% python3 -q
>>> import numpy as np
>>> np.set_printoptions(precision=2, suppress=True, linewidth=100, sign=" ")
>>> W0 = np.load("run11.npy")
>>> W0
array([[-2.,  0.,  0.],
       [ 0.,  3., -1.],
       [ 0., -3.,  2.]])
>>> # 2 blocks once reordered
>>> x0 = np.array([3, 2, 3])
>>> rhs = W0 @ x0
>>> rhs
array([-6.,  3.,  0.])
>>> np.linalg.solve(W0, -1 * rhs)
array([-3., -2., -3.])
>>> u = np.array([2, 3, 0])
>>> M2 = W0 + np.outer(u, np.eye(3)[1])
>>> M2
array([[-2.,  2.,  0.],
       [ 0.,  6., -1.],
       [ 0., -3.,  2.]])
>>> proj = np.triu(np.array([[-1, -3, 1], [2, -9, 8], [6, -2, -7]]), 1) + np.eye(3)
>>> M2 = proj @ W0 @ np.linalg.inv(proj)
>>> M2
array([[ -2., -18., 151.],
       [  0., -21., 183.],
       [  0.,  -3.,  26.]])
>>> np.trace(M2), np.trace(W0)
(np.float64(3.0), np.float64(3.0))
>>> np.linalg.matrix_rank(M2)
np.int64(3)
>>> np.kron(np.eye(2, dtype=int), W0)
array([[-2.,  0.,  0., -0.,  0.,  0.],
       [ 0.,  3., -1.,  0.,  0., -0.],
       [ 0., -3.,  2.,  0., -0.,  0.],
       [-0.,  0.,  0., -2.,  0.,  0.],
       [ 0.,  0., -0.,  0.,  3., -1.],
       [ 0., -0.,  0.,  0., -3.,  2.]])
>>> np.linalg.eigvals(W0)
array([ 0.7,  4.3, -2. ])
>>> np.einsum("ij,ji->", W0, W0)
np.float64(23.0)
>>> round(np.linalg.det(W0.T), 2)
np.float64(-6.0)
>>> np.einsum("ii->", W0)
np.float64(3.0)
>>> ev, V = np.linalg.eig(W0)
>>> np.sort(np.linalg.eigvals(W0.T))
array([-2. ,  0.7,  4.3])
>>> round(np.prod(ev), 2)
np.float64(-6.0)
>>> M = np.load("case18.npy")
>>> M
array([[ 0.,  1.],
       [ 1.,  0.]])
>>> np.linalg.norm(M, axis=0)
array([ 1.,  1.])
>>> np.linalg.pinv(M)
array([[ 0.,  1.],
       [ 1.,  0.]])
>>> M.T @ M
array([[ 1.,  0.],
       [ 0.,  1.]])
>>> np.linalg.svd(M, compute_uv=False)
array([ 1.,  1.])
>>> M2 = np.array([[-5, -1, -2], [-4, 0, -2]])
>>> C = np.kron(M2, W0)
>>> C.shape
(6, 9)
>>> np.linalg.matrix_power(M, 2)
array([[ 1.,  0.],
       [ 0.,  1.]])
>>> np.linalg.matrix_power(M, 100)
array([[ 1.,  0.],
       [ 0.,  1.]])
>>> p = np.eye(2)[0]
>>> for _ in range(4):
...     p = p @ M
...     print(p.round(2))
... 
[ 0.  1.]
[ 1.  0.]
[ 0.  1.]
[ 1.  0.]
>>> ev, V = np.linalg.eigh(M)
>>> np.linalg.svd(M, compute_uv=False)
array([ 1.,  1.])
>>> ev.sum(), np.trace(M)
(np.float64(0.0), np.float64(0.0))
>>> np.abs(V[:, -1]).round(6).argmax()
np.int64(0)
>>> np.round(V.T @ M @ V, 2) + 0
array([[-1.,  0.],
       [ 0.,  1.]])
>>> np.abs(V[:, -1])
array([ 0.71,  0.71])
>>> np.round(V @ np.diag(ev) @ V.T, 2) + 0
array([[ 0.,  1.],
       [ 1.,  0.]])
>>> np.unique(ev.round(6) + 0, return_counts=True)[1]
array([ 1,  1])
>>> np.linalg.eigvalsh(M + -3 * np.eye(2))
array([-4., -2.])
>>> np.all(np.linalg.eigvalsh(M) > 0)
np.False_
>>> rng = np.random.default_rng(38)
>>> mat = np.eye(2, dtype=int)[rng.permutation(2)]
>>> mat
array([[ 0,  1],
       [ 1,  0]])
>>> th = np.radians(45)
>>> r_ = np.eye(2)
>>> r_[0, 0] = r_[1, 1] = np.cos(th)
>>> r_[0, 1], r_[1, 0] = -np.sin(th), np.sin(th)
>>> r_
array([[ 0.71, -0.71],
       [ 0.71,  0.71]])
>>> M2 = M @ r_.T
>>> np.allclose(np.linalg.norm(M, axis=1), np.linalg.norm(M2, axis=1))
True
>>> np.allclose(M @ M.T, M2 @ M2.T)
True
>>> np.linalg.svd(M, compute_uv=False), np.linalg.svd(M2, compute_uv=False)
(array([ 1.,  1.]), array([ 1.,  1.]))
>>> np.abs(M2 - M).max(axis=0)
array([ 0.71,  0.71])
>>> np.round(np.linalg.det(r_), 2), round(float(np.trace(r_)), 2)
(np.float64(1.0), 1.41)
>>> O, V = np.linalg.qr(mat[:, :1])[0], np.linalg.qr(mat[:, 1:])[0]
>>> sigma = np.linalg.svd(O.T @ V, compute_uv=False)
>>> sigma
array([ 0.])
>>> mat[:, 0] @ mat[:, 1]
np.int64(0)
>>> x0 = np.array([-7, 8])
>>> h = np.maximum(mat @ x0, 0)
>>> mat * (h > 1e-9)[:, None]
array([[ 0,  1],
       [ 0,  0]])
>>> np.flatnonzero(h > 1e-9)
array([ 0])
>>> mat.T @ h
array([ 0,  8])
>>> data = np.load("sample13.npy")
>>> data
array([[ 0.03,  0.03,  0.03,  0.14,  0.08],
       [ 0.03,  0.03,  0.03,  0.14,  0.08],
       [ 0.03,  0.03,  0.03,  0.14,  0.08],
       [ 0.14,  0.14,  0.14,  0.68,  0.41],
       [ 0.08,  0.08,  0.08,  0.41,  0.24]])
>>> data @ data
array([[ 0.03,  0.03,  0.03,  0.14,  0.08],
       [ 0.03,  0.03,  0.03,  0.14,  0.08],
       [ 0.03,  0.03,  0.03,  0.14,  0.08],
       [ 0.14,  0.14,  0.14,  0.68,  0.41],
       [ 0.08,  0.08,  0.08,  0.41,  0.24]])
>>> M2 = np.array([[1, 0], [0, 4]])
>>> C = np.kron(M2, data)
>>> C.shape
(10, 10)
>>> ev, V = np.linalg.eigh(data)
>>> round(float(ev.sum()), 2), np.trace(data)
(1.0, np.float64(1.0))
>>> np.round(V.T @ V, 2) + 0
array([[ 1.,  0.,  0.,  0.,  0.],
       [ 0.,  1.,  0.,  0.,  0.],
       [ 0.,  0.,  1.,  0.,  0.],
       [ 0.,  0.,  0.,  1.,  0.],
       [ 0.,  0.,  0.,  0.,  1.]])
>>> np.round(V.T @ data @ V, 2) + 0
array([[ 0.,  0.,  0.,  0.,  0.],
       [ 0.,  0.,  0.,  0.,  0.],
       [ 0.,  0.,  0.,  0.,  0.],
       [ 0.,  0.,  0.,  0.,  0.],
       [ 0.,  0.,  0.,  0.,  1.]])
>>> ev.round(2) + 0
array([ 0.,  0.,  0.,  0.,  1.])
>>> np.abs(V[:, -1]).round(6).argmax()
np.int64(3)
>>> np.unique(ev.round(6) + 0, return_counts=True)[1]
array([ 4,  1])
>>> np.round(np.linalg.eigvalsh(data @ data), 2) + 0
array([ 0.,  0.,  0.,  0.,  1.])
>>> V @ np.diag(ev) @ V.T
array([[ 0.03,  0.03,  0.03,  0.14,  0.08],
       [ 0.03,  0.03,  0.03,  0.14,  0.08],
       [ 0.03,  0.03,  0.03,  0.14,  0.08],
       [ 0.14,  0.14,  0.14,  0.68,  0.41],
       [ 0.08,  0.08,  0.08,  0.41,  0.24]])
>>> M2 = data / np.linalg.norm(data, axis=1, keepdims=True)
>>> G = M2 @ M2.T
>>> np.argwhere(np.triu(np.abs(G) > 0.95, 1))
array([[ 0,  1],
       [ 0,  2],
       [ 0,  3],
       [ 0,  4],
       [ 1,  2],
       [ 1,  3],
       [ 1,  4],
       [ 2,  3],
       [ 2,  4],
       [ 3,  4]])
>>> np.linalg.norm(M2, axis=1)
array([ 1.,  1.,  1.,  1.,  1.])
>>> (G - 2 * np.eye(5)).round(6).argmax(axis=1)
array([ 1,  0,  0,  0,  0])
>>> th = np.radians(90)
>>> r_ = np.eye(5)
>>> r_[1, 1] = r_[3, 3] = np.cos(th)
>>> r_[1, 3], r_[3, 1] = -np.sin(th), np.sin(th)
>>> r_.round(2) + 0
array([[ 1.,  0.,  0.,  0.,  0.],
       [ 0.,  0.,  0., -1.,  0.],
       [ 0.,  0.,  1.,  0.,  0.],
       [ 0.,  1.,  0.,  0.,  0.],
       [ 0.,  0.,  0.,  0.,  1.]])
>>> M2 = data @ r_.T
>>> np.abs(M2 - data).max(axis=0)
array([ 0.  ,  0.81,  0.  ,  0.54,  0.  ])
>>> J = np.load("mat.npy")
>>> J
array([[-2,  2,  2, -2,  0],
       [-3,  3, -1,  1, -1],
       [ 3, -3,  0,  1,  3]])
>>> M2 = np.array([[-1, 0], [2, -1], [1, -1], [1, 0], [1, 0]])
>>> np.linalg.matrix_rank(J @ M2)
np.int64(2)
>>> M2.T @ J.T
array([[ 6,  8, -5],
       [-4, -2,  3]])
>>> J @ M2
array([[ 6, -4],
       [ 8, -2],
       [-5,  3]])
>>> np.einsum("ij,ij->i", J, J)
array([ 16,  21,  28])
>>> np.round(np.linalg.norm(J), 2)
np.float64(8.06)
>>> J.mean(axis=0)
array([-0.67,  0.67,  0.33,  0.  ,  0.67])
>>> np.diff(J, axis=0)
array([[-1,  1, -3,  3, -1],
       [ 6, -6,  1,  0,  4]])
>>> np.unravel_index(np.abs(J).argmax(), J.shape)
(np.int64(1), np.int64(0))
>>> J - J[0]
array([[ 0,  0,  0,  0,  0],
       [-1,  1, -3,  3, -1],
       [ 5, -5, -2,  3,  3]])
>>> J[3]
Traceback (most recent call last):
  File "<python-input-110>", line 1, in <module>
    J[3]
    ~^^^
IndexError: index 3 is out of bounds for axis 0 with size 3
>>> np.linalg.matrix_rank(J)
np.int64(3)
>>> J.sum(axis=1)
array([ 0, -1,  4])
>>> J[:, 5]
Traceback (most recent call last):
  File "<python-input-113>", line 1, in <module>
    J[:, 5]
    ~^^^^^^
IndexError: index 5 is out of bounds for axis 1 with size 5
